>>> import numpy as np
>>> import numpy.linalg as la
>>> np.set_printoptions(precision=1, suppress=True, linewidth=160)
>>> def rnd(a):
...     return np.round(a, 1) + 0
... 
>>> K = np.loadtxt("run0.csv", delimiter=",")
>>> print(rnd(K))
[[0.2 0.2 0.  0.3 0.2]
 [0.2 0.2 0.  0.3 0.2]
 [0.  0.  0.  0.1 0. ]
 [0.3 0.3 0.1 0.4 0.3]
 [0.2 0.2 0.  0.3 0.2]]
>>> Uu, sigma, Vt = la.svd(K)
>>> vecs = Vt[:(sigma > 1e-8).sum()]
>>> rng = np.random.default_rng(64527)
>>> vec = K[3] + 2 * K[2] + rng.integers(2) * np.eye(5)[1]
>>> rnd(vec)
array([0.4, 0.4, 0.1, 0.5, 0.4])
>>> rnd(vecs.T @ vecs)
array([[0.2, 0.2, 0. , 0.3, 0.2],
       [0.2, 0.2, 0. , 0.3, 0.2],
       [0. , 0. , 0. , 0.1, 0. ],
       [0.3, 0.3, 0.1, 0.4, 0.3],
       [0.2, 0.2, 0. , 0.3, 0.2]])
>>> print(rnd(la.norm(vec - vecs.T @ vecs @ vec)))
0.0
>>> rk = la.matrix_rank(K)
>>> print(rk)
1
>>> null = la.svd(K)[2][rk:].T
>>> print([int(la.matrix_rank(K[:i])) for i in range(1, len(K) + 1)])
[1, 1, 1, 1, 1]
>>> B = K / la.norm(K, axis=1, keepdims=True)
>>> G = B @ B.T
>>> (np.abs(G) > 0.9).astype(int)
array([[1, 1, 1, 1, 1],
       [1, 1, 1, 1, 1],
       [1, 1, 1, 1, 1],
       [1, 1, 1, 1, 1],
       [1, 1, 1, 1, 1]])
>>> def softmax(z):
...     e = np.exp(z - z.max(axis=-1, keepdims=True))
...     return e / e.sum(axis=-1, keepdims=True)
... 
>>> print(rnd(softmax(10 * K[3])))
[0.2 0.2 0.  0.5 0.2]
>>> print(rnd(softmax(K[3])))
[0.2 0.2 0.2 0.2 0.2]
>>> S = K @ K.T / np.sqrt(5)
>>> rnd(softmax(S))
array([[0.2, 0.2, 0.2, 0.2, 0.2],
       [0.2, 0.2, 0.2, 0.2, 0.2],
       [0.2, 0.2, 0.2, 0.2, 0.2],
       [0.2, 0.2, 0.2, 0.2, 0.2],
       [0.2, 0.2, 0.2, 0.2, 0.2]])
>>> print(rnd(softmax(S)[3] @ K))
[0.2 0.2 0.  0.3 0.2]
>>> print(softmax(S).round(6).argmax(axis=1))
[3 3 3 3 3]
>>> vec = np.array([1, 3, 1, 0, 0])
>>> h = np.maximum(K @ vec, 0)
>>> rnd(K.T @ h)
array([0.8, 0.8, 0.2, 1.2, 0.8])
>>> print(rnd(np.maximum(K @ vec, 0) - np.maximum(-K @ vec, 0)))
[0.8 0.8 0.2 1.2 0.8]
>>> rnd(np.maximum(K @ (3 * vec), 0))
array([2.5, 2.5, 0.5, 3.5, 2.5])
>>> rnd(h)
array([0.8, 0.8, 0.2, 1.2, 0.8])
>>> mat = np.loadtxt("x.csv", delimiter=",")
>>> rnd(mat)
array([[ 7.7, -4.5, -0.3, -4.5],
       [-7.5,  5.6,  0.8,  3.4],
       [-5.8, -2. , -1.7,  7.7],
       [-6.5, -0.8, -1.4,  7.5],
       [-6.5,  7.4,  1.6,  0.8],
       [-6.6,  7.3,  1.6,  1. ],
       [-3.8,  8.5,  2.5, -2.8],
       [-7.7,  4.2,  0.2,  4.8],
       [-7.7,  3. , -0.2,  5.7],
       [ 5.7,  2.1,  1.7, -7.7],
       [-1.2,  8. ,  2.7, -5.2],
       [ 3.8,  4.5,  2.3, -7.7],
       [-6.9,  0. , -1.2,  7.2],
       [-7.5,  5.6,  0.8,  3.4],
       [-7.7,  2.9, -0.2,  5.7],
       [-7.5,  2.2, -0.5,  6.2],
       [-6.1, -1.4, -1.6,  7.6],
       [-7.6,  2.8, -0.3,  5.8],
       [ 5.3, -8.2, -2.1,  1. ],
       [-7.6,  2.2, -0.5,  6.1],
       [ 5.4,  2.6,  1.9, -7.8],
       [-6.8,  7. ,  1.4,  1.5],
       [ 4.7,  3.6,  2.1, -7.8],
       [-0.5, -7.2, -2.7,  6.3],
       [-5.4, -2.6, -1.9,  7.8],
       [ 4.2, -8.4, -2.4,  2.3],
       [ 7.7, -4.6, -0.4, -4.4],
       [-6.9,  6.9,  1.4,  1.7]])
>>> Ac = mat - mat.mean(axis=0)
>>> vecs = la.svd(Ac)[2][:2]
>>> B = Ac - Ac @ vecs.T @ vecs
>>> la.norm(B, axis=1).round(6).argmax()
np.int64(0)
>>> rnd((Ac @ vecs.T).std(axis=0))
array([7.4, 5.7])
>>> print(rnd(la.norm(B) / la.norm(Ac)))
0.0
>>> print(np.argsort(-la.norm(mat, axis=0).round(6), kind="stable")[:3])
[0 3 1]
>>> [round(float(x), 1) for x in la.svd(mat, compute_uv=False)[:3]]
[43.3, 30.5, 0.0]
>>> print(la.matrix_rank(mat, rtol=0.1))
2
>>> G = np.cov(mat, rowvar=False)
>>> rnd(np.polyfit(mat[:, 0], mat[:, 2], 1))
array([0. , 0.2])
>>> np.argwhere(np.triu(np.abs(np.corrcoef(mat.T)) > 0.8, 1))
array([[1, 2]])
>>> rnd(np.corrcoef(mat[:, 0], mat[:, 2])[0, 1])
np.float64(0.1)
>>> rnd(np.median(mat, axis=0))
array([-6.3,  2.7, -0.2,  2.8])
>>> rnd(G)
array([[ 32.8, -13.4,   0.6, -23.7],
       [-13.4,  24.7,   6.8,  -5.8],
       [  0.6,   6.8,   2.6,  -6.1],
       [-23.7,  -5.8,  -6.1,  29.6]])
>>> rnd(np.corrcoef(mat.T))
array([[ 1. , -0.5,  0.1, -0.8],
       [-0.5,  1. ,  0.8, -0.2],
       [ 0.1,  0.8,  1. , -0.7],
       [-0.8, -0.2, -0.7,  1. ]])
>>> G.shape
(4, 4)
>>> rnd(mat.std(axis=0))
array([5.6, 4.9, 1.6, 5.3])
